$ python3 -q
>>> import numpy as np
>>> np.set_printoptions(precision=2, suppress=True, linewidth=120, legacy="1.25")
>>> J = np.load("w.npy")
>>> J
array([[ 1.13,  0.47, -0.36],
       [-0.19,  0.01, -0.62],
       [ 3.98,  0.58,  1.73],
       [ 2.03,  0.57,  0.63]])
>>> q, R = np.linalg.qr(J)
>>> np.round(np.trace(q @ q.T), 2)
3.0
>>> q.shape, R.shape
((4, 3), (3, 3))
>>> np.round(abs(R[0, 0]), 2), round(float(np.linalg.norm(J[:, 0])), 2)
(4.61, 4.61)
>>> q
array([[-0.24, -0.71, -0.36],
       [ 0.04, -0.13, -0.76],
       [-0.86,  0.46, -0.19],
       [-0.44, -0.52,  0.5 ]])
>>> R
array([[-4.61, -0.87, -1.71],
       [ 0.  , -0.36,  0.8 ],
       [ 0.  ,  0.  ,  0.59]])
>>> np.abs(np.diag(R))
array([4.61, 0.36, 0.59])
>>> vec = np.array([-4, -1, 5])
>>> rhs = J @ vec
>>> np.round(np.linalg.pinv(J) @ J, 2) + 0
array([[1., 0., 0.],
       [0., 1., 0.],
       [0., 0., 1.]])
>>> np.linalg.lstsq(J, rhs)[0]
array([-4., -1.,  5.])
>>> try:
...     np.linalg.solve(J, rhs)
... except np.linalg.LinAlgError as e:
...     print(repr(e))
... 
LinAlgError('Last 2 dimensions of the array must be square')
>>> rhs
array([-6.79, -2.35, -7.85, -5.54])
>>> rng = np.random.default_rng(396)
>>> rhs = rhs + 0.3 * rng.normal(size=4)
>>> rhs
array([-6.83, -2.17, -8.  , -5.58])
>>> beta, *_ = np.linalg.lstsq(J, rhs)
>>> [round(float(np.linalg.norm(np.linalg.solve(J.T @ J + lam * np.eye(3), J.T @ rhs))), 2) for lam in (0, 1, 10, 100)]
[6.33, 3.55, 1.61, 0.43]
>>> lab = rng.permutation(3)
>>> Y = J[:, lab] * rng.choice([-1, 1], 3)
>>> Y
array([[ 0.36, -0.47,  1.13],
       [ 0.62, -0.01, -0.19],
       [-1.73, -0.58,  3.98],
       [-0.63, -0.57,  2.03]])
>>> U, _, vt = np.linalg.svd(J.T @ Y)
>>> lab
array([2, 1, 0])
>>> Y = np.array([[6], [2], [0]])
>>> cent = np.array([[-2, 5, 1]])
>>> E = Y @ cent
>>> E
array([[-12,  30,   6],
       [ -4,  10,   2],
       [  0,   0,   0]])
>>> U, sig, vt = np.linalg.svd(E)
>>> np.argmax(sig[:-1] / (sig[1:] + 1e-6)) + 1
1
>>> Y = U[:, :1] @ np.diag(sig[:1]) @ vt[:1]
>>> round(np.abs(E - Y).max(), 2)
0.0
>>> round(np.linalg.norm(E - Y, 2), 2), round(float(sig[1]), 2)
(0.0, 0.0)
>>> np.linalg.matrix_rank(E, rtol=0.05)
1
>>> F = np.loadtxt("x.csv", delimiter=",")
>>> F
array([[-0.96,  0.29],
       [ 0.29,  0.96]])
>>> ev, V = np.linalg.eigh(F)
>>> vec = np.array([1, 1])
>>> np.linalg.eigvalsh(F[1:, 1:])
array([0.96])
>>> round(vec @ F @ vec, 2)
0.58
>>> np.round(vec @ F @ vec / (vec @ vec), 2), round(ev[0], 2), round(ev[-1], 2)
(0.29, -1.0, 1.0)
>>> round(float(np.abs(F).sum(axis=1).max()), 2), np.round(np.abs(ev).max(), 2)
(1.25, 1.0)
>>> V * np.maximum(ev, 0) @ V.T
array([[0.02, 0.15],
       [0.15, 0.98]])
>>> u = np.array([2, 1, 0, 3])
>>> v = np.array([1, 3, 0])
>>> K = u[:, None] + v[None, :]
>>> K
array([[3, 5, 2],
       [2, 4, 1],
       [1, 3, 0],
       [4, 6, 3]])
>>> Y = K / np.linalg.norm(K, axis=1, keepdims=True)
>>> G = Y @ Y.T
>>> G[3]
array([1.  , 0.98, 0.89, 1.  ])
>>> np.linalg.norm(Y, axis=1)
array([1., 1., 1., 1.])
>>> np.argwhere(np.triu(np.abs(G) > 0.95, 1))
array([[0, 1],
       [0, 3],
       [1, 2],
       [1, 3]])
>>> G
array([[1.  , 0.99, 0.92, 1.  ],
       [0.99, 1.  , 0.97, 0.98],
       [0.92, 0.97, 1.  , 0.89],
       [1.  , 0.98, 0.89, 1.  ]])
>>> (G - 2 * np.eye(4)).round(6).argmax(axis=1)
array([3, 0, 1, 0])
>>> round(np.degrees(np.arccos(np.clip(G[3, 1], -1, 1))), 2)
12.07
>>> arr = np.loadtxt("dump.csv", delimiter=",")
>>> arr
array([[-0.8, -2.1,  0.7],
       [ 1. ,  0.6, -1. ],
       [ 1.4, -0.5, -0.1],
       [ 0.2,  1. , -1.4],
       [ 1.1,  0.5, -0.4],
       [ 0.4, -0.2,  2. ],
       [-0.1,  0.2, -1.6],
       [ 0.8,  1.7,  0. ],
       [-1.4, -0.6,  1.4],
       [ 0.4,  0.3, -0.3],
       [-0.3, -4.8, -4.8],
       [-0.6,  1.2,  0.9],
       [ 0.2,  1.1,  1.8]])
>>> theta = np.radians(120)
>>> R = np.eye(3)
>>> R[2, 2] = R[0, 0] = np.cos(theta)
>>> R[2, 0], R[0, 2] = -np.sin(theta), np.sin(theta)
>>> R
array([[-0.5 ,  0.  ,  0.87],
       [ 0.  ,  1.  ,  0.  ],
       [-0.87,  0.  , -0.5 ]])
>>> Y = J @ R.T
>>> Y
array([[-0.88,  0.47, -0.8 ],
       [-0.44,  0.01,  0.47],
       [-0.49,  0.58, -4.31],
       [-0.47,  0.57, -2.07]])
>>> np.allclose(J @ J.T, Y @ Y.T)
True
>>> np.round(np.linalg.det(R), 2), round(float(np.trace(R)), 2)
(1.0, 0.0)
>>> np.abs(Y - J).max(axis=0)
array([4.47, 0.  , 6.04])
>>> theta = rng.uniform(0, 2 * np.pi, 26)
>>> q, _ = np.linalg.qr(np.array([[-0.4, 0.1], [-0.5, 0.4], [-1.6, -0.5]]))
>>> m1 = 10 * np.c_[np.cos(theta), np.sin(theta)] @ q.T
>>> m1
array([[-0.41,  1.98, -9.79],
       [ 3.35,  6.1 ,  7.18],
       [ 3.34,  6.05,  7.23],
       [-3.22, -8.92,  3.17],
       [-0.16,  2.55, -9.67],
       [ 3.83,  8.14,  4.36],
       [-2.57, -8.01,  5.41],
       [-2.88, -8.48,  4.46],
       [-2.43, -7.78,  5.8 ],
       [-3.25, -5.74, -7.52],
       [-3.82, -9.2 , -0.82],
       [ 2.43,  7.77, -5.81],
       [-2.01, -7.05,  6.8 ],
       [ 3.28,  8.99, -2.91],
       [ 3.86,  8.34,  3.94],
       [-3.42, -6.34, -6.94],
       [ 1.71,  6.49, -7.41],
       [ 2.55,  3.54,  9.  ],
       [-2.91, -4.63, -8.37],
       [ 1.98,  1.97,  9.6 ],
       [-1.47, -6.02,  7.85],
       [ 0.27,  3.52, -9.36],
       [ 2.62,  8.09, -5.26],
       [ 2.5 ,  7.9 , -5.59],
       [-1.3 , -5.7 ,  8.11],
       [-0.71, -4.48,  8.91]])
>>> try:
...     np.linalg.inv(m1)
... except np.linalg.LinAlgError as e:
...     print(e)
... 
Last 2 dimensions of the array must be square
>>> np.linalg.lstsq(m1[:-1].T, m1[-1])[2]
2
>>> m1 @ np.linalg.pinv(m1) @ m1
array([[-0.41,  1.98, -9.79],
       [ 3.35,  6.1 ,  7.18],
       [ 3.34,  6.05,  7.23],
       [-3.22, -8.92,  3.17],
       [-0.16,  2.55, -9.67],
       [ 3.83,  8.14,  4.36],
       [-2.57, -8.01,  5.41],
       [-2.88, -8.48,  4.46],
       [-2.43, -7.78,  5.8 ],
       [-3.25, -5.74, -7.52],
       [-3.82, -9.2 , -0.82],
       [ 2.43,  7.77, -5.81],
       [-2.01, -7.05,  6.8 ],
       [ 3.28,  8.99, -2.91],
       [ 3.86,  8.34,  3.94],
       [-3.42, -6.34, -6.94],
       [ 1.71,  6.49, -7.41],
       [ 2.55,  3.54,  9.  ],
       [-2.91, -4.63, -8.37],
       [ 1.98,  1.97,  9.6 ],
       [-1.47, -6.02,  7.85],
       [ 0.27,  3.52, -9.36],
       [ 2.62,  8.09, -5.26],
       [ 2.5 ,  7.9 , -5.59],
       [-1.3 , -5.7 ,  8.11],
       [-0.71, -4.48,  8.91]])
>>> round(float(np.trace(np.linalg.pinv(m1) @ m1)), 2)
2.0
>>> A = np.array([[0, 2, 0, 2], [2, 3, 2, 3], [0, 2, 0, 2], [2, 3, 2, 3]])
>>> Y = np.array([[2, 1, 1], [3, -2, 2], [0, -3, 1], [1, 2, 3]])
>>> Y @ A
Traceback (most recent call last):
  File "<python-input-80>", line 1, in <module>
    Y @ A
    ~~^~~
ValueError: matmul: Input operand 1 has a mismatch in its core dimension 0, with gufunc signature (n?,k),(k,m?)->(n?,m?) (size 4 is different from 3)
>>> Y.T @ A.T
array([[ 8, 16,  8, 16],
       [ 0, -4,  0, -4],
       [10, 19, 10, 19]])
>>> np.einsum("ij->j", A)
array([ 4, 10,  4, 10])
>>> np.vstack([A, Y.T]).shape
(7, 4)
>>> A @ Y
array([[ 8,  0, 10],
       [16, -4, 19],
       [ 8,  0, 10],
       [16, -4, 19]])
>>> np.einsum("ik,kj->ji", A, Y)
array([[ 8, 16,  8, 16],
       [ 0, -4,  0, -4],
       [10, 19, 10, 19]])
>>> ev, V = np.linalg.eigh(A)
>>> vec = np.array([2, 1, 0, -1])
>>> (np.sign(V[:, -1].round(6)) == np.sign(V[0, -1].round(6))).astype(int)
array([1, 1, 1, 1])
>>> np.round(np.linalg.eigvalsh(A[1:, 1:]), 2) + 0
array([-1.12,  0.  ,  7.12])
>>> np.abs(A).sum(axis=1).max(), np.round(np.abs(ev).max(), 2)
(10, 8.0)
>>> V * np.maximum(ev, 0) @ V.T
array([[0.8, 1.6, 0.8, 1.6],
       [1.6, 3.2, 1.6, 3.2],
       [0.8, 1.6, 0.8, 1.6],
       [1.6, 3.2, 1.6, 3.2]])
>>> vec @ A @ vec
0
>>> vec @ A @ vec / (vec @ vec), round(ev[0], 2), np.round(ev[-1], 2)
(0.0, -2.0, 8.0)
>>> r = np.linalg.matrix_rank(A)
>>> r
2
>>> ns = np.linalg.svd(A)[2][r:].T
>>> [int(np.linalg.matrix_rank(A[:i])) for i in range(1, len(A) + 1)]
[1, 2, 2, 2]
>>> ns.shape
(4, 2)
>>> np.linalg.matrix_rank(A.T @ A), np.linalg.matrix_rank(A @ A.T)
(2, 2)
>>> [int(np.linalg.matrix_rank(np.delete(A, i, axis=0))) for i in range(4)]
[2, 2, 2, 2]
>>> X = np.triu(rng.random((4, 4)) < 0.6, 1).astype(int)
>>> X = X + X.T
>>> X
array([[0, 0, 0, 1],
       [0, 0, 1, 0],
       [0, 1, 0, 0],
       [1, 0, 0, 0]])
>>> U, sig, vt = np.linalg.svd(A)
>>> V = vt[:(sig > 1e-8).sum()]
>>> vec = A[0] + -3 * A[3] + rng.integers(2) * np.eye(4)[2]
>>> vec
array([-6., -7., -6., -7.])
>>> np.linalg.matrix_rank(np.vstack([A, vec]))
2
>>> np.diag(V.T @ V)
array([0.5, 0.5, 0.5, 0.5])
